$ python3 -q
>>> import numpy as np
>>> np.set_printoptions(precision=2, suppress=True, linewidth=100, legacy="1.25")
>>> rd = lambda a: np.round(a, 2) + 0
>>> data = np.load("run6.npy")
>>> data
array([[2., 1., 0., 0., 0.],
       [0., 2., 1., 0., 0.],
       [0., 0., 2., 1., 0.],
       [0., 0., 0., 2., 1.],
       [0., 0., 0., 0., 2.]])
>>> vec = np.array([0, 4, 2, 5, 5])
>>> rhs = data @ vec
>>> rhs
array([ 4., 10.,  9., 15., 10.])
>>> rd(np.linalg.solve(data, -3 * rhs))
array([  0., -12.,  -6., -15., -15.])
>>> rd(np.linalg.solve(data, rhs + data[:, 0]))
array([1., 4., 2., 5., 5.])
>>> hat = np.triu(np.array([[-3, 1, 2, -2, 2],
...     [-2, 3, 0, 0, 1],
...     [1, -3, -2, 1, -2],
...     [-3, -3, 2, 0, -2],
...     [3, 0, -2, -2, -1]]), 1) + np.eye(5)
>>> M2 = hat @ data @ np.linalg.inv(hat)
>>> np.poly(M2)
array([  1., -10.,  40., -80.,  80., -32.])
>>> np.trace(M2), np.trace(data)
(10.0, 10.0)
>>> np.linalg.matrix_rank(M2)
5
>>> rd(np.linalg.det(M2))
32.0
>>> M2
array([[ 2.,  1.,  1.,  1.,  1.],
       [ 0.,  2.,  1., -1.,  0.],
       [ 0.,  0.,  2.,  1.,  3.],
       [ 0.,  0.,  0.,  2.,  1.],
       [ 0.,  0.,  0.,  0.,  2.]])
>>> X = np.load("block8.npy")
>>> X
array([[-0.3, -1.3, -1.2, -0.1],
       [-0.1,  1.2, -0.4,  0.3],
       [ 0.6,  0.8, -1. , -0.3],
       [ 1.8,  0.4, -1. , -1. ],
       [-0.3,  1. , -0.2, -0.4]])
>>> M2 = np.c_[X[:, :1] @ np.array([[5]]), np.array([-1, -7, 8, 5, 5])]
>>> M2
array([[-1.5, -1. ],
       [-0.5, -7. ],
       [ 3. ,  8. ],
       [ 9. ,  5. ],
       [-1.5,  5. ]])
>>> rd(np.linalg.norm(np.linalg.qr(X)[0].T @ M2, axis=0) ** 2 / ((M2 ** 2).sum(axis=0) + 1e-12))
array([1.  , 0.63])
>>> np.linalg.matrix_rank(np.c_[X, M2])
5
>>> rd(np.linalg.norm(M2 - X @ np.linalg.lstsq(X, M2)[0], axis=0))
array([0.  , 7.79])
